$ ipython --no-banner

In [1]: import numpy as np

In [2]: np.set_printoptions(precision=2, suppress=True, linewidth=140, floatmode="fixed")

In [3]: W0 = np.load("test18.npy")

In [4]: print(W0)
[[-3.61 -2.39 -1.21  1.23]
 [ 7.30  4.81  2.39 -2.43]
 [ 1.40  0.92  0.44 -0.44]
 [-2.25 -1.53 -0.76  0.76]
 [-3.58 -2.39 -1.16  1.19]
 [ 0.57  0.41  0.21 -0.19]
 [-5.08 -3.37 -1.69  1.69]
 [ 1.18  0.77  0.34 -0.41]
 [-0.13 -0.05 -0.03  0.01]
 [ 1.37  0.91  0.42 -0.51]
 [ 2.09  1.37  0.71 -0.70]
 [ 5.33  3.58  1.75 -1.83]
 [-1.84 -1.23 -0.60  0.62]
 [ 5.89  3.91  1.93 -1.97]
 [ 1.95  1.30  0.63 -0.69]
 [-2.66 -1.72 -0.85  0.87]
 [-3.60 -2.42 -1.19  1.20]
 [-2.40 -1.63 -0.83  0.85]
 [-6.65 -4.43 -2.21  2.22]
 [ 2.07  1.39  0.71 -0.73]
 [-1.05 -0.68 -0.36  0.31]
 [ 4.48  2.96  1.52 -1.47]
 [ 2.92  1.93  0.92 -0.97]
 [ 1.94  1.30  0.63 -0.65]]

In [5]: cent = W0[[12, 14]].astype(float)

In [6]: for _ in range(5):
   ...:     labels = np.linalg.norm(W0[:, None] - cent, axis=-1).argmin(axis=1)
   ...:     cent = np.array([W0[labels == j].mean(axis=0) for j in range(2)])
   ...: 

In [7]: print(labels)
[0 1 1 0 0 1 0 1 0 1 1 1 0 1 1 0 0 0 0 1 0 1 1 1]

In [8]: print(np.bincount(labels))
[11 13]

In [9]: print(cent[1] - cent[0])
[ 5.95  3.95  1.96 -1.99]

In [10]: print(np.abs(cent[1] - cent[0]).argmax())
0

In [11]: Uu, sig, vt = np.linalg.svd(W0)

In [12]: print(np.argmax(sig[:-1] / (sig[1:] + 1e-6)) + 1)
1

In [13]: print(sig)
[22.26  0.13  0.12  0.07]

In [14]: B = Uu[:, :1] @ np.diag(sig[:1]) @ vt[:1]

In [15]: print(np.linalg.matrix_rank(B))
1

In [16]: print(round(np.linalg.norm(W0 - B) / np.linalg.norm(W0), 2))
0.01

In [17]: print(np.linalg.matrix_rank(W0, rtol=0.05))
1

In [18]: E = np.tril(np.array([[3, -1, 3, 1, -2],
    ...:     [2, 0, 2, 0, 1],
    ...:     [0, 0, -1, 3, 0],
    ...:     [-2, 0, -2, -3, -2],
    ...:     [-1, -1, 1, -2, 3]]), -1) + np.eye(5, dtype=int)

In [19]: print(E)
[[ 1  0  0  0  0]
 [ 2  1  0  0  0]
 [ 0  0  1  0  0]
 [-2  0 -2  1  0]
 [-1 -1  1 -2  1]]

In [20]: print(np.sort(np.linalg.eigvals(E)))
[1.00 1.00 1.00 1.00 1.00]
